>>> import numpy as np
>>> from numpy import linalg as LA
>>> np.set_printoptions(precision=2, suppress=True, linewidth=160)
>>> f = np.array([-5, 4, -3, 2, -3, -1, 5, 4, 1, 1, -1, -2, 1, 1, 4])
>>> v = np.array([-8, -7, 9, 5, 6, -6, 8, 9, 4, 0, 9, 8, 3, -8, 9, -7])
>>> F = f[:, None] + v[None, :]
>>> print(F)
[[-13 -12   4   0   1 -11   3   4  -1  -5   4   3  -2 -13   4 -12]
 [ -4  -3  13   9  10  -2  12  13   8   4  13  12   7  -4  13  -3]
 [-11 -10   6   2   3  -9   5   6   1  -3   6   5   0 -11   6 -10]
 [ -6  -5  11   7   8  -4  10  11   6   2  11  10   5  -6  11  -5]
 [-11 -10   6   2   3  -9   5   6   1  -3   6   5   0 -11   6 -10]
 [ -9  -8   8   4   5  -7   7   8   3  -1   8   7   2  -9   8  -8]
 [ -3  -2  14  10  11  -1  13  14   9   5  14  13   8  -3  14  -2]
 [ -4  -3  13   9  10  -2  12  13   8   4  13  12   7  -4  13  -3]
 [ -7  -6  10   6   7  -5   9  10   5   1  10   9   4  -7  10  -6]
 [ -7  -6  10   6   7  -5   9  10   5   1  10   9   4  -7  10  -6]
 [ -9  -8   8   4   5  -7   7   8   3  -1   8   7   2  -9   8  -8]
 [-10  -9   7   3   4  -8   6   7   2  -2   7   6   1 -10   7  -9]
 [ -7  -6  10   6   7  -5   9  10   5   1  10   9   4  -7  10  -6]
 [ -7  -6  10   6   7  -5   9  10   5   1  10   9   4  -7  10  -6]
 [ -4  -3  13   9  10  -2  12  13   8   4  13  12   7  -4  13  -3]]
>>> f, v = F[0], F[2]
>>> print(f @ f)
860
>>> pr = (f @ v) / (f @ f) * f
>>> print(v - pr)
[0.61 0.72 2.43 2.   2.11 0.82 2.32 2.43 1.89 1.47 2.43 2.32 1.79 0.61 2.43 0.72]
>>> print((v - pr) @ f)
0.0
>>> M = np.loadtxt("data.csv", delimiter=",")
>>> print(M)
[[ 9.  0.  3.  0.  6. -2.  0.  0.]
 [ 0.  1.  0.  0.  0.  0.  0.  8.]
 [-1.  0. -4.  5. -7. -5.  0.  0.]
 [ 7.  0. -1. -7.  1. -3.  0.  0.]
 [ 2.  0.  0.  8.  2. -4.  0.  0.]
 [-9.  0.  1.  4. -3.  7.  0.  0.]
 [ 0.  0.  0.  0.  0.  0. -8.  0.]
 [ 0.  2.  0.  0.  0.  0.  0.  9.]]
>>> print((LA.matrix_power((M != 0) + (M.T != 0) + np.eye(8), 8) > 0).astype(int))
[[1 0 1 1 1 1 0 0]
 [0 1 0 0 0 0 0 1]
 [1 0 1 1 1 1 0 0]
 [1 0 1 1 1 1 0 0]
 [1 0 1 1 1 1 0 0]
 [1 0 1 1 1 1 0 0]
 [0 0 0 0 0 0 1 0]
 [0 1 0 0 0 0 0 1]]
>>> print(np.flatnonzero(LA.matrix_power((M != 0) + (M.T != 0) + np.eye(8), 8)[0]))
[0 2 3 4 5]
>>> print((M != 0).astype(int))
[[1 0 1 0 1 1 0 0]
 [0 1 0 0 0 0 0 1]
 [1 0 1 1 1 1 0 0]
 [1 0 1 1 1 1 0 0]
 [1 0 0 1 1 1 0 0]
 [1 0 1 1 1 1 0 0]
 [0 0 0 0 0 0 1 0]
 [0 1 0 0 0 0 0 1]]
>>> rng = np.random.default_rng(76304)
>>> lab = rng.permutation(8)
>>> B = M[:, lab] * rng.choice([-1, 1], 8)
>>> print(B)
[[ 0.  3. -0.  2.  0. -0. -9. -6.]
 [ 1.  0. -0. -0.  0. -8. -0. -0.]
 [ 0. -4. -5.  5.  0. -0.  1.  7.]
 [ 0. -1.  7.  3.  0. -0. -7. -1.]
 [ 0.  0. -8.  4.  0. -0. -2. -2.]
 [ 0.  1. -4. -7.  0. -0.  9.  3.]
 [ 0.  0. -0. -0. -8. -0. -0. -0.]
 [ 2.  0. -0. -0.  0. -9. -0. -0.]]
>>> U, _, VT = LA.svd(M.T @ B)
>>> print(np.round(LA.lstsq(M, B)[0], 2) + 0)
[[ 0.  0.  0.  0.  0.  0. -1.  0.]
 [ 1.  0.  0.  0.  0.  0.  0.  0.]
 [ 0.  1.  0.  0.  0.  0.  0.  0.]
 [ 0.  0. -1.  0.  0.  0.  0.  0.]
 [ 0.  0.  0.  0.  0.  0.  0. -1.]
 [ 0.  0.  0. -1.  0.  0.  0.  0.]
 [ 0.  0.  0.  0.  1.  0.  0.  0.]
 [ 0.  0.  0.  0.  0. -1.  0.  0.]]
>>> W = np.array([[3, 2, 3, 0, 0],
...     [3, 1, 0, 3, 2],
...     [3, 1, 0, 3, 3],
...     [2, 0, 1, 0, 1],
...     [0, 1, 1, 2, 1],
...     [3, 2, 2, 3, 1],
...     [2, 3, 0, 1, 3],
...     [3, 0, 0, 1, 1]])
>>> b = np.array([1, -2, 2, 5, -1])
>>> act = np.maximum(M @ W + b, 0)
>>> print(act)
[[31. 21. 31. 20. 12.]
 [28.  0.  2. 16.  9.]
 [ 0.  0.  0.  0.  0.]
 [ 0.  6. 11.  0.  0.]
 [11.  0. 10.  0.  5.]
 [ 6.  0.  0. 23. 10.]
 [ 0.  0.  2.  0.  0.]
 [34.  0.  2. 20. 12.]]
>>> print(LA.matrix_rank(act))
5
>>> C = np.array([[2, 2, 2], [0, 0, 2], [2, 0, 2], [0, 2, 1], [1, 2, 1]])
>>> print(act @ C)
[[136. 126. 198.]
 [ 69. 106.  85.]
 [  0.   0.   0.]
 [ 22.   0.  34.]
 [ 47.  32.  47.]
 [ 22.  78.  45.]
 [  4.   0.   4.]
 [ 84. 132. 104.]]
>>> B = LA.inv(M)
>>> print(np.round(M @ B, 2) + 0)
[[1. 0. 0. 0. 0. 0. 0. 0.]
 [0. 1. 0. 0. 0. 0. 0. 0.]
 [0. 0. 1. 0. 0. 0. 0. 0.]
 [0. 0. 0. 1. 0. 0. 0. 0.]
 [0. 0. 0. 0. 1. 0. 0. 0.]
 [0. 0. 0. 0. 0. 1. 0. 0.]
 [0. 0. 0. 0. 0. 0. 1. 0.]
 [0. 0. 0. 0. 0. 0. 0. 1.]]
>>> print(round(LA.slogdet(M)[0], 2))
1.0
>>> print(round(LA.det(M) * LA.det(B), 2))
1.0
>>> print((np.abs(B) > 1e-9).astype(int))
[[1 0 1 1 1 1 0 0]
 [0 1 0 0 0 0 0 1]
 [1 0 1 1 1 1 0 0]
 [0 0 0 1 1 1 0 0]
 [1 0 1 1 1 1 0 0]
 [1 0 1 1 1 1 0 0]
 [0 0 0 0 0 0 1 0]
 [0 1 0 0 0 0 0 1]]
>>> feats = np.load("block13.npy")
>>> print(feats)
[[-1 -4 -1 -4 -1  3 -3  2 -5  1  5 -4]
 [ 2 -2  3 -3  5 -4 -5 -4  2 -4 -5  4]
 [ 3 -2 -3  2  3  0  1  2  0  2  2 -4]
 [-2  0  4 -2 -1 -3  0  0 -4  4  2  1]
 [ 4  5 -2  0  4  2  3 -2  5 -3 -1 -5]
 [ 1  2 -2 -3 -2  2 -2 -4  5 -1  4  4]
 [-4  0 -2 -3 -1 -2  4  1  0 -3  2  2]
 [ 1 -3  5  1 -5  4  0  4 -4 -2  3 -4]]
>>> x0 = np.array([1, 1, -3, 2, 3, 3, -1, 3])
>>> print(M @ (2 * x0))
[ 24.  50. -30. -20.  24.  16.  16.  58.]
>>> print(M @ x0)
[ 12.  25. -15. -10.  12.   8.   8.  29.]
>>> U, sigma, VT = LA.svd(feats, full_matrices=False)
>>> print(round(float(np.sqrt((sigma ** 2).sum())), 2), np.round(LA.norm(feats), 2))
29.6 29.6
>>> print(np.round(U.T @ U, 2) + 0)
[[1. 0. 0. 0. 0. 0. 0. 0.]
 [0. 1. 0. 0. 0. 0. 0. 0.]
 [0. 0. 1. 0. 0. 0. 0. 0.]
 [0. 0. 0. 1. 0. 0. 0. 0.]
 [0. 0. 0. 0. 1. 0. 0. 0.]
 [0. 0. 0. 0. 0. 1. 0. 0.]
 [0. 0. 0. 0. 0. 0. 1. 0.]
 [0. 0. 0. 0. 0. 0. 0. 1.]]
>>> print(sigma / sigma[0])
[1.   0.77 0.61 0.54 0.46 0.4  0.31 0.2 ]
>>> print(np.allclose(U * sigma @ VT, feats))
True
